>>> import numpy as np
>>> np.set_printoptions(suppress=True, linewidth=200)
>>> rnd = lambda a: np.round(a, 1) + 0
>>> arr = np.loadtxt("a.csv", delimiter=",")
>>> arr
array([[8., 6., 6., 6., 8., 6., 4., 8., 0., 2., 2., 2.],
       [6., 6., 5., 5., 6., 5., 4., 7., 0., 2., 3., 3.],
       [6., 5., 5., 4., 6., 5., 2., 6., 0., 2., 1., 2.],
       [6., 5., 4., 6., 6., 4., 6., 7., 0., 1., 4., 2.],
       [8., 6., 6., 6., 8., 6., 4., 8., 0., 2., 2., 2.],
       [6., 5., 5., 4., 6., 5., 2., 6., 0., 2., 1., 2.],
       [4., 4., 2., 6., 4., 2., 8., 6., 0., 0., 6., 2.],
       [8., 7., 6., 7., 8., 6., 6., 9., 0., 2., 4., 3.],
       [0., 0., 0., 0., 0., 0., 0., 0., 0., 0., 0., 0.],
       [2., 2., 2., 1., 2., 2., 0., 2., 0., 1., 0., 1.],
       [2., 3., 1., 4., 2., 1., 6., 4., 0., 0., 5., 2.],
       [2., 3., 2., 2., 2., 2., 2., 3., 0., 1., 2., 2.]])
>>> M2 = arr[0, 0] * arr[1:] - np.outer(arr[1:, 0], arr[0])
>>> M2
array([[ 0., 12.,  4.,  4.,  0.,  4.,  8.,  8.,  0.,  4., 12., 12.],
       [ 0.,  4.,  4., -4.,  0.,  4., -8.,  0.,  0.,  4., -4.,  4.],
       [ 0.,  4., -4., 12.,  0., -4., 24.,  8.,  0., -4., 20.,  4.],
       [ 0.,  0.,  0.,  0.,  0.,  0.,  0.,  0.,  0.,  0.,  0.,  0.],
       [ 0.,  4.,  4., -4.,  0.,  4., -8.,  0.,  0.,  4., -4.,  4.],
       [ 0.,  8., -8., 24.,  0., -8., 48., 16.,  0., -8., 40.,  8.],
       [ 0.,  8.,  0.,  8.,  0.,  0., 16.,  8.,  0.,  0., 16.,  8.],
       [ 0.,  0.,  0.,  0.,  0.,  0.,  0.,  0.,  0.,  0.,  0.,  0.],
       [ 0.,  4.,  4., -4.,  0.,  4., -8.,  0.,  0.,  4., -4.,  4.],
       [ 0., 12., -4., 20.,  0., -4., 40., 16.,  0., -4., 36., 12.],
       [ 0., 12.,  4.,  4.,  0.,  4.,  8.,  8.,  0.,  4., 12., 12.]])
>>> np.flatnonzero(~M2.round(6).any(axis=1))
array([3, 7])
>>> np.linalg.matrix_rank(M2), np.linalg.matrix_rank(arr)
(np.int64(2), np.int64(3))
>>> arr.reshape(-1, 2)
array([[8., 6.],
       [6., 6.],
       [8., 6.],
       [4., 8.],
       [0., 2.],
       [2., 2.],
       [6., 6.],
       [5., 5.],
       [6., 5.],
       [4., 7.],
       [0., 2.],
       [3., 3.],
       [6., 5.],
       [5., 4.],
       [6., 5.],
       [2., 6.],
       [0., 2.],
       [1., 2.],
       [6., 5.],
       [4., 6.],
       [6., 4.],
       [6., 7.],
       [0., 1.],
       [4., 2.],
       [8., 6.],
       [6., 6.],
       [8., 6.],
       [4., 8.],
       [0., 2.],
       [2., 2.],
       [6., 5.],
       [5., 4.],
       [6., 5.],
       [2., 6.],
       [0., 2.],
       [1., 2.],
       [4., 4.],
       [2., 6.],
       [4., 2.],
       [8., 6.],
       [0., 0.],
       [6., 2.],
       [8., 7.],
       [6., 7.],
       [8., 6.],
       [6., 9.],
       [0., 2.],
       [4., 3.],
       [0., 0.],
       [0., 0.],
       [0., 0.],
       [0., 0.],
       [0., 0.],
       [0., 0.],
       [2., 2.],
       [2., 1.],
       [2., 2.],
       [0., 2.],
       [0., 1.],
       [0., 1.],
       [2., 3.],
       [1., 4.],
       [2., 1.],
       [6., 4.],
       [0., 0.],
       [5., 2.],
       [2., 3.],
       [2., 2.],
       [2., 2.],
       [2., 3.],
       [0., 1.],
       [2., 2.]])
>>> arr.reshape(2, -1)
array([[8., 6., 6., 6., 8., 6., 4., 8., 0., 2., 2., 2., 6., 6., 5., 5., 6., 5., 4., 7., 0., 2., 3., 3., 6., 5., 5., 4., 6., 5., 2., 6., 0., 2., 1., 2., 6., 5., 4., 6., 6., 4., 6., 7., 0., 1., 4.,
        2., 8., 6., 6., 6., 8., 6., 4., 8., 0., 2., 2., 2., 6., 5., 5., 4., 6., 5., 2., 6., 0., 2., 1., 2.],
       [4., 4., 2., 6., 4., 2., 8., 6., 0., 0., 6., 2., 8., 7., 6., 7., 8., 6., 6., 9., 0., 2., 4., 3., 0., 0., 0., 0., 0., 0., 0., 0., 0., 0., 0., 0., 2., 2., 2., 1., 2., 2., 0., 2., 0., 1., 0.,
        1., 2., 3., 1., 4., 2., 1., 6., 4., 0., 0., 5., 2., 2., 3., 2., 2., 2., 2., 2., 3., 0., 1., 2., 2.]])
>>> T = arr.reshape(12, 2, -1)
>>> T.shape
(12, 2, 6)
>>> np.swapaxes(T, 1, 2)[2]
array([[6., 2.],
       [5., 6.],
       [5., 0.],
       [4., 2.],
       [6., 1.],
       [5., 2.]])
>>> np.einsum("ihd,ihd->ih", T, T)
array([[272.,  92.],
       [183.,  87.],
       [163.,  49.],
       [165., 106.],
       [272.,  92.],
       [163.,  49.],
       [ 92., 140.],
       [298., 146.],
       [  0.,   0.],
       [ 21.,   6.],
       [ 35.,  81.],
       [ 29.,  22.]])
>>> F = np.loadtxt("layer3.csv", delimiter=",")
>>> F
array([[ -0.2,  -1.2, -18. ,  -1.4,   1.4,   0.9,   0.7],
       [  0.2,   1.7,  -2. ,   0.4,  -0.6,   1.1,   1.3],
       [ -0.1,   1. , -10. ,   0.3,   1.4,   1.8,   0. ],
       [ -0.6,   1.4,  13. ,  -1.2,   1.5,   0.4,   0.3],
       [  0.4,  -1.6,   3. ,   0.1,  -0.3,   1. ,  -0.5],
       [ -0.5,  -0.3,  -2. ,  -0.8,   0.5,   1.1,   0.1]])
>>> x0 = np.array([-5, -2, 5, 0, -4, -5, -9])
>>> print(np.sign((F @ x0).round(6)))
[-1. -1. -1.  1.  1. -1.]
>>> print(rnd(F @ (2 * x0)))
[-206.   -58.4 -132.2  109.    33.8  -30.6]
>>> (F @ x0).argmax()
np.int64(3)
>>> cov = F.T @ F
>>> rnd(cov)
array([[  0.9,  -0.8,  -1.4,   1.5,  -1.8,  -0.5,  -0.3],
       [ -0.8,   9.9,  22.2,   1.1,   1.1,   1.2,   2.6],
       [ -1.4,  22.2, 610. ,   7.7, -20.4, -30.4, -13. ],
       [  1.5,   1.1,   7.7,   4.3,  -4. ,  -1.5,  -0.9],
       [ -1.8,   1.1, -20.4,  -4. ,   6.9,   4. ,   0.8],
       [ -0.5,   1.2, -30.4,  -1.5,   4. ,   7.6,   1.8],
       [ -0.3,   2.6, -13. ,  -0.9,   0.8,   1.8,   2.5]])
>>> print(np.linalg.matrix_rank(cov))
6
>>> rnd(np.linalg.svd(F, compute_uv=False) ** 2)
array([613.4,  13.7,   8.8,   4. ,   2. ,   0.2])
>>> rnd(np.diag(cov))
array([  0.9,   9.9, 610. ,   4.3,   6.9,   7.6,   2.5])
>>> print(rnd(np.linalg.norm(F, 2)))
24.8
>>> rnd(np.linalg.norm(F, "nuc"))
np.float64(35.3)
>>> np.linalg.norm(F, axis=1).argmax()
np.int64(0)
>>> E = np.load("dump.npy")
>>> rnd(E)
array([[  3.1,   8.8, -22.1,  -4.5,   7.5, -10.9,   6.2,  -7.1,   8.3,  -5.5,  -1.6],
       [  8. ,  -5.4,   5.6,   8.1,  -9.2, -19.6,  15.3,  -6.5, -12.4,   1.3,   2.3],
       [ -6. ,   8. , -15. ,  -8. ,   7.7,  -3.1,  -8.1,   2.1,  10.9,  -2.8,   5. ],
       [  5.6,   2.2, -10.9,  -0.4,   0. , -12.1,   8.2,  -6.3,  -1.2,  -3.5,  -0.9],
       [ -2.4,  10.4,   0.3,   6. ,  11.3, -24.2,   1.4,  -0.3,   9.3,  -0.8,   9.4],
       [-12.9,  -2.8, -17.3, -25.5,  -3.6,  31.6, -32.8,  13.8,   4.2,  -4. ,   2.5],
       [  4.9,   4.5, -11.8,  -3.6,   4.2,  -6.9,  -1.1,  -3.1,   1.6,  -6.8,  -2.1],
       [ 30.6,  -8.8,  -2.6,   4.9, -10.2, -10. ,  14.8, -14.7, -25.7, -14.9, -19.2],
       [  3.3,   3.9,   8.9,  -0.6,   8.2,  -4.7, -20.5,   7.6,  -1.2,  -9.4,   1.8],
       [  1.8,   3.1,   5.6,   7.8,   2.2, -22.8,   6.4,  -2. ,  -0.8,   0.5,   7.2],
       [  4.6, -16.5,  -8.4,  -6.7, -25. ,   5.8,  12.8,  -5.6, -19.6,   3.7,  -2.2],
       [ 10.5,  -1.6,  -3.3,  -3.1,  -1.2,  -1.4,  -5.8,  -1.5,  -8.5,  -9.7,  -6.1],
       [ -3.4,  -7.8, -12.1, -10. , -13.7,   6.7,   1.6,  -0.3,  -6.4,   2.9,   2.5],
       [ -6.7,   6.7,  12.7,  12.5,   5.9, -32.3,   6.8,   1.4,   5.9,   6.6,  17.1],
       [  1.6, -13.5,  -3.7, -10.5, -18.3,  13.7,  -5.8,   2.4, -15.8,  -0.6,  -1.5],
       [ 21.2, -19.2,  -0.3,  -2.7, -24.2,   6.2,   9. ,  -8.3, -31.7,  -7.5, -14.4],
       [ 31.3,  10.5, -15.7,   4.1,  15.2, -18.6,   6.7, -15.7,  -4.9, -24.5, -21.7],
       [ -1.9,  -3.6,  -4.8,   4.1, -10.4, -18.9,  20.7,  -6.9,  -4.1,   8.2,   8.5],
       [ 11.6,   3.4,  10.1,  10.5,   5.1, -24. ,   3.2,  -3.4,  -6.1,  -6.9,   0.2],
       [-27.8,  18.8,  -0.6,  -0.2,  20.1, -21. , -14. ,  12.7,  30.4,   9.5,  28.1],
       [-16.6,   2.6,  15.4,   4.5,   1.5, -16.9,  -8.2,  10.8,   6.4,   9.8,  22.1],
       [  0. ,   4.1,  -6.9,  -5.2,   4.6,  -2.9,  -9.4,   2.2,   2.9,  -5.5,   1.7],
       [ -4.7,  -6.3,   1.1,  -3.1, -10.4,  -2.4,  -0.7,   2.8,  -6.3,   4.3,   7.6],
       [  2.6,  -9.6,  14.2,  -4.5,  -9. ,   8.5, -20.5,   9.8, -15. ,  -4.9,   1.3],
       [  6.2,  -1.5,  -1.2,   4.2,  -4.3, -16.1,  10.7,  -5.6,  -6.5,  -0.9,   1.5],
       [  1.7, -13.9,   7.2,  -3.8, -18.1,   5.1,  -3.7,   3.4, -17.8,   1.5,   2.3],
       [ 36.5,   3.4, -11.7,   2.4,   7.6, -10.3,   3.9, -15.2, -15.2, -26.8, -26.6],
       [ 19.6,   0. ,  10.6,  10.1,   2.3, -20. ,   2.8,  -5.5, -13.5, -11.7,  -6.9],
       [-15.5,  -3.6,   4.8,  -5. ,  -7. ,  -0.6,  -9.9,  10. ,   1.3,   8.6,  16.2],
       [ 10.3,  -5.4,   6.2,   6.2,  -7.7, -15.1,   9.1,  -4.9, -13.6,  -2.4,  -0.6],
       [  3.5,  -8.5,  13.7,   3.9, -10.7,  -8.3,  -0.8,   2.3, -14.3,   0.7,   4.6],
       [  6.7,   1.3,  10.4,   4.5,   3.5, -12.7,  -7.9,   2.4,  -5.7,  -6.7,   1.5],
       [-10.7, -20.4,   7.9,  -7.6, -29.1,  11.4,  -1.7,   7.4, -18.3,  12.5,  11.5],
       [  2.8,   7.1,  -3.5,   1.8,   8. , -15.4,  -1.4,  -1.3,   4. ,  -5. ,   2.8],
       [ -9.5,  -3.9,   0.3,  -4.9,  -7.5,  -0.9,  -5.2,   5.7,  -1.4,   5.5,  10.8],
       [ -9.8,   7. ,  -8.6,   2.5,   3.1, -21.9,  11.5,  -2.5,  10.9,   7.5,  13.9],
       [ 22.1,   3.7, -14.3, -11.1,   9.3,  11.4, -21.1,  -2. ,  -7.3, -25.6, -20.9]])
>>> np.linalg.lstsq(E[:-1].T, E[-1])[2]
np.int32(5)
>>> np.allclose(E[:-1].T @ np.linalg.lstsq(E[:-1].T, E[-1])[0], E[-1])
True
